>>> import numpy as np
>>> import numpy.linalg as la
>>> np.set_printoptions(precision=3, suppress=True, linewidth=200, sign=" ")
>>> data = np.load("test8.npy")
>>> print(data)
[[60.281 38.65  -0.234 59.802 -0.332 -1.607 38.502 59.963 20.435 39.532 60.261 40.523]
 [58.898 39.993  0.147 58.016 -0.597 -0.21  40.938 60.651 18.6   41.275 58.881 40.406]
 [59.868 39.4    0.232 59.455 -0.288  1.071 41.209 60.799 20.111 39.285 58.142 37.247]
 [60.249 41.67   0.03  60.02   0.199  0.568 39.03  61.149 19.712 39.011 59.106 40.808]
 [60.671 40.228  0.926 59.155 -0.062  0.74  39.956 58.762 19.475 40.942 60.142 39.074]
 [58.514 40.367  1.108 59.777  0.148  0.08  38.54  59.022 19.51  41.34  60.27  41.672]
 [59.099 40.825 -0.667 58.089  1.12  -1.228 40.837 61.038 20.543 40.776 61.111 41.465]
 [59.67  41.36   1.177 62.06  -0.334 -1.088 40.598 59.765 19.052 40.756 60.202 40.807]
 [60.151 40.341  0.461 59.746 -1.186 -0.851 38.985 59.51  22.144 40.543 60.827 37.803]
 [59.11  39.705  0.593 61.44   0.548 -1.268 37.859 59.723 22.84  39.319 60.219 39.813]
 [60.022 40.896  0.818 59.655 -1.861 -0.564 42.813 57.689 18.815 40.661 59.154 40.865]
 [60.843 39.854 -1.818 60.744  1.402  0.151 41.172 60.252 19.68  39.44  60.369 38.686]
 [61.737 40.423  1.395 61.98   0.207  2.544 39.889 58.413 20.459 40.709 58.669 39.643]
 [61.531 40.407 -0.303 59.901 -0.955  0.51  40.067 61.032 17.864 41.061 60.935 38.328]
 [60.171 42.671 -0.777 59.301 -0.6    0.664 40.381 59.391 20.836 39.554 59.314 39.87 ]
 [59.881 39.087  0.263 60.031 -0.504 -1.539 40.056 59.834 21.601 39.038 58.988 38.066]
 [61.692 40.474 -2.726 59.867 -0.845  0.055 41.307 61.142 19.942 41.322 60.282 39.991]
 [59.906 40.567  0.046 60.553 -0.244  0.715 40.902 60.767 22.189 37.958 58.861 39.829]
 [60.876 39.404 -0.054 60.032  0.848 -0.077 40.504 61.667 20.353 41.217 58.757 38.782]
 [59.295 38.624 -1.068 60.021 -0.534  0.547 39.701 60.02  20.281 40.337 60.012 38.903]
 [58.415 40.779  1.167 59.271  0.175  0.261 41.198 60.584 20.872 40.722 60.083 39.748]
 [59.56  39.338 -0.107 60.209 -1.452  0.142 40.181 59.568 20.775 39.585 58.842 38.347]
 [59.807 39.782  0.322 58.883  1.078 -0.651 38.909 59.914 19.955 40.976 60.386 40.76 ]
 [60.028 40.812  0.16  60.59   0.956 -0.202 40.612 61.606 21.333 40.948 59.802 42.565]
 [60.163 38.893  0.931 60.219  0.5   -1.217 40.055 60.576 21.742 38.953 58.791 38.596]
 [59.844 41.344 -2.247 59.883 -0.011 -0.936 40.414 60.455 19.101 39.054 61.688 39.757]
 [59.896 38.793  0.759 60.971 -1.511 -0.464 41.192 60.749 21.028 38.705 60.871 39.116]
 [59.933 39.995 -0.052 58.932 -0.011 -1.211 38.364 60.203 19.274 38.548 60.094 40.942]]
>>> print([round(float(x), 3) for x in la.svd(data, compute_uv=False)[:3]])
[770.692, 8.069, 7.505]
>>> print(np.round(la.norm(data, 2) / la.norm(data), 3))
1.0
>>> feats = np.loadtxt("a.csv", delimiter=",")
>>> print(feats)
[[ -1.  -1.  -1.  -1.  -1.  -1.  -1.  -1.  -1.  -1.]
 [ -1.  -2.  -2.  -2.  -2.  -2.  -2.  -2.  -2.  -2.]
 [ -1.  -2.  -3.  -3.  -3.  -3.  -3.  -3.  -3.  -3.]
 [ -1.  -2.  -3.  -4.  -4.  -4.  -4.  -4.  -4.  -4.]
 [ -1.  -2.  -3.  -4.  -5.  -5.  -5.  -5.  -5.  -5.]
 [ -1.  -2.  -3.  -4.  -5.  -6.  -6.  -6.  -6.  -6.]
 [ -1.  -2.  -3.  -4.  -5.  -6.  -7.  -7.  -7.  -7.]
 [ -1.  -2.  -3.  -4.  -5.  -6.  -7.  -8.  -8.  -8.]
 [ -1.  -2.  -3.  -4.  -5.  -6.  -7.  -8.  -9.  -9.]
 [ -1.  -2.  -3.  -4.  -5.  -6.  -7.  -8.  -9. -10.]]
>>> def softmax(z):
...     e = np.exp(z - z.max(axis=-1, keepdims=True))
...     return e / e.sum(axis=-1, keepdims=True)
... 
>>> print(softmax(feats).sum(axis=1))
[ 1.  1.  1.  1.  1.  1.  1.  1.  1.  1.]
>>> att = feats @ feats.T / np.sqrt(10)
>>> print(softmax(att)[4] @ feats)
[-1.    -2.    -3.    -4.    -5.    -6.    -7.    -8.    -8.993 -9.816]
>>> x = np.array([-2, 1, 2, 2, -2, 2, 1, -2, 0, 0])
>>> y = feats @ x
>>> print(y)
[ -2.  -6.  -9. -10.  -9. -10.  -9.  -7.  -7.  -7.]
>>> print(la.solve(feats.T, feats[2]))
[-0. -0.  1. -0. -0. -0. -0. -0. -0. -0.]
>>> print(la.solve(feats, -3 * y))
[ 6. -3. -6. -6.  6. -6. -3.  6. -0. -0.]
>>> mat = np.load("m.npy")
>>> print(mat)
[[ 1.     0.     0.     0.     0.     0.   ]
 [ 0.     1.     0.     0.     0.     0.   ]
 [ 0.     0.     0.5    0.     0.     0.866]
 [ 0.     0.     0.     1.     0.     0.   ]
 [ 0.     0.     0.     0.     1.     0.   ]
 [ 0.     0.    -0.866  0.     0.     0.5  ]]
>>> # orthonormal columns
>>> print((mat - mat.T) / 2)
[[ 0.     0.     0.     0.     0.     0.   ]
 [ 0.     0.     0.     0.     0.     0.   ]
 [ 0.     0.     0.     0.     0.     0.866]
 [ 0.     0.     0.     0.     0.     0.   ]
 [ 0.     0.     0.     0.     0.     0.   ]
 [ 0.     0.    -0.866  0.     0.     0.   ]]
>>> print((mat + mat.T) / 2)
[[ 1.   0.   0.   0.   0.   0. ]
 [ 0.   1.   0.   0.   0.   0. ]
 [ 0.   0.   0.5  0.   0.   0. ]
 [ 0.   0.   0.   1.   0.   0. ]
 [ 0.   0.   0.   0.   1.   0. ]
 [ 0.   0.   0.   0.   0.   0.5]]
>>> print(np.round(la.matrix_power(mat, 3), 3) + 0)
[[ 1.  0.  0.  0.  0.  0.]
 [ 0.  1.  0.  0.  0.  0.]
 [ 0.  0. -1.  0.  0.  0.]
 [ 0.  0.  0.  1.  0.  0.]
 [ 0.  0.  0.  0.  1.  0.]
 [ 0.  0.  0.  0.  0. -1.]]
>>> print(round(float(la.det(mat)), 3))
1.0
>>> W0 = np.loadtxt("sample7.csv", delimiter=",")
>>> print(W0)
[[ 5.  7. -6. -9.  3. -8. -5.  8. -8.  7. -1. -5.  2.]
 [ 0. -1.  1. -8. -3.  0.  2.  8. -8. -1. -5. -7. -1.]
 [ 0.  0. -3.  0.  4.  3. -5. -7.  4. -6. -8.  5.  7.]
 [ 0.  0.  0. -1. -7.  2. -8.  0.  5.  6. -2. -1. -6.]
 [ 0.  0.  0.  0.  7. -9.  3. -3.  2.  2.  2.  9. -7.]
 [ 0.  0.  0.  0.  0.  2. -3.  3.  5.  7. -4. -7. -5.]
 [ 0.  0.  0.  0.  0.  0.  8.  1.  6.  9.  4.  9.  7.]
 [ 0.  0.  0.  0.  0.  0.  0.  7. -1. -8.  6.  8. -3.]
 [ 0.  0.  0.  0.  0.  0.  0.  0. -1.  7. -4.  8.  8.]
 [ 0.  0.  0.  0.  0.  0.  0.  0.  0.  4.  0.  0.  4.]
 [ 0.  0.  0.  0.  0.  0.  0.  0.  0.  0. -6. -5.  8.]
 [ 0.  0.  0.  0.  0.  0.  0.  0.  0.  0.  0. -3.  4.]
 [ 0.  0.  0.  0.  0.  0.  0.  0.  0.  0.  0.  0. -3.]]
>>> # triangular
>>> W1 = np.array([[1, 5, 5, 3, 2],
...     [5, 0, 4, 5, 0],
...     [5, 4, 5, 4, 2],
...     [5, 5, 3, 2, 5],
...     [1, 1, 5, 4, 4],
...     [4, 2, 1, 4, 1],
...     [0, 3, 2, 1, 3],
...     [2, 3, 1, 3, 0],
...     [5, 5, 0, 2, 4],
...     [2, 3, 1, 0, 5],
...     [5, 2, 5, 4, 1],
...     [2, 0, 3, 1, 5],
...     [3, 2, 1, 2, 4]])
>>> beta = np.array([-2, 0, 2, 2, 2])
>>> hid = np.maximum(W0 @ W1 + beta, 0)
>>> print((hid > 0).astype(int))
[[ 0  0  0  0  0]
 [ 0  0  0  0  0]
 [ 0  0  0  0  1]
 [ 1  0  0  0  0]
 [ 0  0  1  0  1]
 [ 1  1  0  0  0]
 [ 1  1  1  1  1]
 [ 1  0  1  1  0]
 [ 1  1  1  1  1]
 [ 1  1  1  1  1]
 [ 0  1  0  0  1]
 [ 1  1  0  1  1]
 [ 0  0  0  0  0]]
>>> Z = np.array([[-1, 0], [-1, 2], [-2, -1], [-1, 1], [-2, 2]])
>>> print((hid @ Z).round(6).argmax(axis=1))
[ 0  0  1  1  1  1  1  1  1  1  1  1  0]
>>> print(W1 @ Z)
[[-23  12]
 [-18   1]
 [-27  11]
 [-28  19]
 [-24   9]
 [-14   9]
 [-14  11]
 [-10   8]
 [-20  20]
 [-17  15]
 [-23   5]
 [-19   8]
 [-17  13]]
